% python3 -q
>>> import numpy as np
>>> from numpy import linalg as LA
>>> np.set_printoptions(precision=2, suppress=True, linewidth=120)
>>> W0 = np.load("case19.npy")
>>> W0
array([[ 2,  2,  0,  1, -1],
       [ 3,  2, -2,  1,  0],
       [ 2,  1,  3, -2,  1],
       [-2,  1, -3,  3,  1],
       [ 1, -2,  2, -2, -3],
       [-3,  2,  1,  1,  0],
       [-1,  0, -3,  0,  2],
       [ 0,  2, -3, -1, -2],
       [-2, -3,  0,  3,  0],
       [ 2,  2,  0,  1, -1]])
>>> gram = np.cov(W0, rowvar=False)
>>> np.median(W0, axis=0)
array([0.5, 1.5, 0. , 1. , 0. ])
>>> np.polyfit(W0[:, 4], W0[:, 1], 1)
array([0.1 , 0.73])
>>> W0.std(axis=0)
array([1.99, 1.73, 2.06, 1.69, 1.42])
>>> np.argwhere(np.triu(np.abs(np.corrcoef(W0.T)) > 0.8, 1))
array([], shape=(0, 2), dtype=int64)
>>> F = 0.9 ** np.abs(np.subtract.outer(np.arange(3), np.arange(3)))
>>> F
array([[1.  , 0.9 , 0.81],
       [0.9 , 1.  , 0.9 ],
       [0.81, 0.9 , 1.  ]])
>>> rng = np.random.default_rng(48795)
>>> lab = rng.permutation(3)
>>> out = F[:, lab] * rng.choice([-1, 1], 3)
>>> out
array([[ 1.  ,  0.81, -0.9 ],
       [ 0.9 ,  0.9 , -1.  ],
       [ 0.81,  1.  , -0.9 ]])
>>> Uu, _, Vt = LA.svd(F.T @ out)
>>> lab
array([0, 2, 1])
>>> np.round(Uu @ Vt, 2) + 0
array([[ 1.,  0.,  0.],
       [ 0.,  0., -1.],
       [ 0.,  1.,  0.]])
>>> gram = F.T @ F
>>> (F @ F.T).shape
(3, 3)
>>> np.allclose(gram, gram.T)
True
>>> np.round(LA.eigvalsh(gram)[::-1], 2) + 0
array([7.51, 0.04, 0.  ])
>>> LA.matrix_rank(gram)
np.int64(3)
>>> ev, vecs = LA.eigh(F)
>>> vecs @ np.diag(ev) @ vecs.T
array([[1.  , 0.9 , 0.81],
       [0.9 , 1.  , 0.9 ],
       [0.81, 0.9 , 1.  ]])
>>> np.abs(vecs[:, -1])
array([0.57, 0.59, 0.57])
>>> np.round(vecs.T @ vecs, 2) + 0
array([[1., 0., 0.],
       [0., 1., 0.],
       [0., 0., 1.]])
>>> LA.eigvalsh(F + -1 * np.eye(3))
array([-0.93, -0.81,  1.74])
>>> np.abs(vecs[:, -1]).round(6).argmax()
np.int64(1)
>>> ev
array([0.07, 0.19, 2.74])
>>> np.round(vecs.T @ F @ vecs, 2) + 0
array([[0.07, 0.  , 0.  ],
       [0.  , 0.19, 0.  ],
       [0.  , 0.  , 2.74]])
>>> M = np.loadtxt("dump.csv", delimiter=",")
>>> M
array([[-26.41,  -8.45,  24.32,  48.47,  32.82,  -5.98, -12.37],
       [-17.24,   8.73,  11.99, -14.03,  -7.26,   9.68,  44.02],
       [ 15.54, -43.88,  20.08,  22.85,  15.92, -20.78,   7.65],
       [-24.47,  -7.  ,  27.27,  47.88,  32.59,  -5.61, -13.32],
       [-17.89,   9.04,  13.14, -13.03,  -8.38,   9.37,  43.61],
       [ 18.39, -44.48,  18.75,  21.49,  15.84, -19.41,   8.9 ],
       [ 17.26, -42.78,  19.81,  22.06,  17.26, -23.53,   6.36],
       [ 17.05, -44.66,  19.44,  24.08,  16.65, -23.93,   9.87],
       [-17.34,   7.15,  10.55, -15.47,  -6.96,  10.21,  42.75],
       [ 19.05, -43.39,  19.39,  20.71,  15.01, -23.93,   6.87],
       [-18.36,  10.5 ,   9.91, -12.02,  -9.29,  10.52,  44.9 ],
       [-18.64,   9.78,  11.87, -14.33,  -7.88,   9.47,  42.34],
       [-18.36,   8.57,  10.71, -13.95,  -9.67,   9.75,  44.03],
       [-18.69,   8.92,  12.63, -14.48,  -8.25,  10.16,  44.89],
       [ 17.47, -42.65,  20.54,  21.14,  13.61, -21.74,   7.06],
       [-25.98,  -8.87,  25.59,  46.42,  35.03,  -4.08, -12.51],
       [ 19.16, -44.  ,  19.61,  22.25,  17.06, -22.46,   7.48],
       [-18.09,  10.1 ,  12.47, -12.31,  -7.63,  10.46,  43.25],
       [-23.76,  -8.5 ,  25.99,  48.46,  34.61,  -6.2 , -11.58],
       [ 19.33, -42.72,  20.36,  21.57,  14.86, -21.83,   7.67],
       [-26.33,  -7.8 ,  25.71,  48.39,  33.05,  -5.98, -11.49],
       [ 18.49, -44.7 ,  20.34,  22.39,  14.5 , -20.65,   7.81],
       [-19.42,   9.26,  10.68, -14.51,  -9.86,   9.27,  43.58]])
>>> D = LA.norm(M[:, None] - M[None], axis=-1)
>>> (D + 1e9 * np.eye(23)).round(6).argmin(axis=1)
array([20,  4, 21, 20, 17, 21, 16, 16,  1, 19, 12,  4, 22,  1, 19, 20,  6,  4, 20, 14,  0, 19, 12])
>>> LA.matrix_rank(D ** 2)
np.int64(9)
>>> np.flatnonzero(D[6] < D.mean() / 2)
array([ 2,  5,  6,  7,  9, 14, 16, 19, 21])
>>> x = np.array([0, 1, -1, 0, 0, -2, 2])
>>> a = np.maximum(M @ x, 0)
>>> M.T @ a
array([-10645.99,   5204.89,   6839.59,  -8004.12,  -4860.9 ,   5714.57,  25705.92])
>>> Xs = M - M.mean(axis=0)
>>> vecs = LA.svd(Xs)[2][:3]
>>> out = Xs - Xs @ vecs.T @ vecs
>>> out.std(axis=0)
array([0.58, 0.54, 0.71, 0.66, 0.86, 0.92, 0.48])
>>> np.round(np.cov(Xs @ vecs.T, rowvar=False), 2) + 0
array([[1903.39,    0.  ,    0.  ],
       [   0.  ,  708.2 ,    0.  ],
       [   0.  ,    0.  ,    1.42]])
>>> K = np.load("a.npy")
>>> K
array([[ 1, -2,  4, -8],
       [ 1, -1,  1, -1],
       [ 1,  0,  0,  0],
       [ 1,  1,  1,  1],
       [ 1,  2,  4,  8],
       [ 1,  3,  9, 27]])
>>> # row 5 dominates
>>> x = np.array([0, 3, 1, -2])
>>> rhs = K @ x
>>> rhs
array([ 14,   0,   0,   2,  -6, -36])
>>> np.round(LA.solve(K.T @ K, K.T @ rhs), 2) + 0
array([ 0.,  3.,  1., -2.])
>>> rhs = rhs + 0.1 * rng.normal(size=6)
>>> rhs
array([ 14.01,   0.13,  -0.07,   1.88,  -6.09, -35.91])
>>> coef, *_ = LA.lstsq(K, rhs)
>>> coef.round()
array([-0.,  3.,  1., -2.])
>>> np.round(K.T @ (rhs - K @ coef), 2) + 0
array([0., 0., 0., 0.])
>>> [round(float(LA.norm(LA.solve(K.T @ K + lam * np.eye(4), K.T @ rhs))), 2) for lam in (0, 1, 10, 100)]
[3.63, 2.82, 1.62, 1.17]
>>> round(LA.norm(rhs - K @ coef), 2)
np.float64(0.08)
>>> out = np.c_[K[:, :2] @ np.array([[1, -2], [-2, -1]]), np.array([-5, 5, 2, -5, -1, 5])]
>>> out
array([[ 5,  0, -5],
       [ 3, -1,  5],
       [ 1, -2,  2],
       [-1, -3, -5],
       [-3, -4, -1],
       [-5, -5,  5]])
>>> LA.matrix_rank(out)
np.int64(3)
>>> lab = rng.permutation(4)
>>> out = K[:, lab] * rng.choice([-1, 1], 4)
>>> out
array([[-8, -1,  4,  2],
       [-1, -1,  1,  1],
       [ 0, -1,  0,  0],
       [ 1, -1,  1, -1],
       [ 8, -1,  4, -2],
       [27, -1,  9, -3]])
>>> Uu, _, Vt = LA.svd(K.T @ out)
>>> lab
array([3, 0, 2, 1])
>>> J = np.load("data.npy")
>>> J
array([[ 1.01,  0.06, -0.02, -0.06],
       [ 0.06,  1.44, -0.15, -0.47],
       [-0.02, -0.15,  1.05,  0.16],
       [-0.06, -0.47,  0.16,  1.51]])
>>> proj = np.triu(np.array([[-3, 3, 0, -2], [3, -5, 0, -4], [4, -2, 2, 0], [-3, 1, 0, 0]]), 1) + np.eye(4)
>>> out = proj @ J @ LA.inv(proj)
>>> round(LA.det(out), 2)
np.float64(2.02)
>>> low = LA.cholesky(J)
>>> low @ low.T
array([[ 1.01,  0.06, -0.02, -0.06],
       [ 0.06,  1.44, -0.15, -0.47],
       [-0.02, -0.15,  1.05,  0.16],
       [-0.06, -0.47,  0.16,  1.51]])
>>> round(float(np.prod(np.diag(low)) ** 2), 2), np.round(LA.det(J), 2)
(2.02, np.float64(2.02))
>>> LA.eigvalsh(J).min() > 0
np.True_
>>> arr = np.load("x.npy")
>>> arr
array([[ 1,  0,  0,  0,  0,  0,  0,  0],
       [ 5,  1,  0,  0,  0,  0,  0,  0],
       [ 8,  1,  1,  0,  0,  0,  0,  0],
       [ 1, -4,  8,  1,  0,  0,  0,  0],
       [ 9, -3,  4,  2,  1,  0,  0,  0],
       [-9,  6, -8, -1,  5,  1,  0,  0],
       [-9, -9,  7, -2, -4,  7,  1,  0],
       [-8,  3,  8,  8,  3,  2,  8,  1]])
>>> Xs = (M - M.mean(axis=0)) / M.std(axis=0)
>>> np.argwhere(np.abs(Xs) > 2)
array([], shape=(0, 2), dtype=int64)
>>> coef = LA.lstsq(np.delete(Xs, 5, axis=1), Xs[:, 5])[0]
>>> coef
array([-0.49,  0.31,  0.03, -0.33,  0.12,  0.23])
>>> round(float(1 - np.var(Xs[:, 5] - np.delete(Xs, 5, axis=1) @ coef)), 2)
0.99
>>> np.abs(coef).argmax()
np.int64(0)
>>> x = np.array([-3, -1, 2, 0, 3, -1, 0, 1])
>>> a = np.maximum(arr @ x, 0)
>>> arr * (a > 1e-9)[:, None]
array([[ 0,  0,  0,  0,  0,  0,  0,  0],
       [ 0,  0,  0,  0,  0,  0,  0,  0],
       [ 0,  0,  0,  0,  0,  0,  0,  0],
       [ 1, -4,  8,  1,  0,  0,  0,  0],
       [ 0,  0,  0,  0,  0,  0,  0,  0],
       [-9,  6, -8, -1,  5,  1,  0,  0],
       [-9, -9,  7, -2, -4,  7,  1,  0],
       [-8,  3,  8,  8,  3,  2,  8,  1]])
>>> np.tanh(arr @ x)
array([-1., -1., -1.,  1., -1.,  1.,  1.,  1.])
>>> Uu, sig, Vt = LA.svd(F)
>>> np.argmax(sig[:-1] / (sig[1:] + 1e-6)) + 1
np.int64(1)
>>> sig
array([2.74, 0.19, 0.07])
>>> out = Uu[:, :1] @ np.diag(sig[:1]) @ Vt[:1]
>>> LA.matrix_rank(out)
np.int64(1)
>>> out
array([[0.89, 0.92, 0.89],
       [0.92, 0.95, 0.92],
       [0.89, 0.92, 0.89]])
>>> Uu, sig, Vt = LA.svd(arr)
>>> np.argmax(sig[:-1] / (sig[1:] + 1e-6)) + 1
np.int64(7)
>>> out = Uu[:, :7] @ np.diag(sig[:7]) @ Vt[:7]
>>> round(float(LA.norm(arr - out, 2)), 2), round(float(sig[7]), 2)
(0.0, 0.0)
>>> round(float(np.abs(arr - out).max()), 2)
0.0
>>> LA.matrix_rank(arr - arr[0, 0] * np.eye(8))
np.int64(7)
>>> np.sort(LA.eigvals(arr))
array([1., 1., 1., 1., 1., 1., 1., 1.])
>>> X = np.load("mat.npy")
>>> X
array([[-1.88, -4.32,  1.68],
       [ 0.41, -4.45,  2.25],
       [ 3.54,  2.94,  1.95],
       [-1.03, -4.72,  1.28],
       [ 2.99,  4.01, -0.06],
       [-2.07,  1.45, -4.31],
       [-4.24,  0.64,  2.58],
       [ 2.38,  0.8 ,  4.32],
       [-0.74,  2.72,  4.13],
       [-2.56,  3.11, -2.97],
       [ 0.16,  2.06,  4.55],
       [ 3.78,  2.73,  1.79],
       [-1.66, -1.82,  4.35]])
>>> x = np.array([6, 3, 7])
>>> rhs = X @ x
>>> coef, lr = np.zeros(3), 1 / LA.norm(X, 2) ** 2
>>> for i in range(200):
...     coef -= lr * X.T @ (X @ coef - rhs)
...     if i % 50 == 0: print(i, round(LA.norm(X @ coef - rhs), 2))
... 
0 10.08
50 0.0
100 0.0
150 0.0
>>> round(float(LA.cond(X)), 2)
1.6
>>> Xs = (W0 - W0.mean(axis=0)) / W0.std(axis=0)
>>> Xs.std(axis=0)
array([1., 1., 1., 1., 1.])
>>> np.argwhere(np.abs(Xs) > 2)
array([[8, 1]])
>>> coef = LA.lstsq(np.delete(Xs, 2, axis=1), Xs[:, 2])[0]
>>> np.abs(coef).argmax()
np.int64(2)
>>> lab = X[:, 1] > np.median(X[:, 1])
>>> u = X[lab].mean(axis=0) - X[~lab].mean(axis=0)
>>> np.round((((X - X.mean(axis=0)) @ u > 0) == lab).mean(), 2)
np.float64(0.85)
>>> out = X / LA.norm(X, axis=1, keepdims=True)
>>> gram = out @ out.T
>>> LA.norm(out, axis=1)
array([1., 1., 1., 1., 1., 1., 1., 1., 1., 1., 1., 1., 1.])
>>> u = np.array([2, -2])
>>> np.correlate(X[9], X[4], "full")
array([  0.15, -10.45,   4.99,  -2.61,  -8.88])
>>> np.polyval(u, X[9])
array([-7.12,  4.22, -7.94])
>>> np.cross(X[9, :3], X[4, :3])
array([ 11.72,  -9.03, -19.56])
>>> np.convolve(X[9], u)
array([ -5.12,  11.34, -12.16,   5.94])
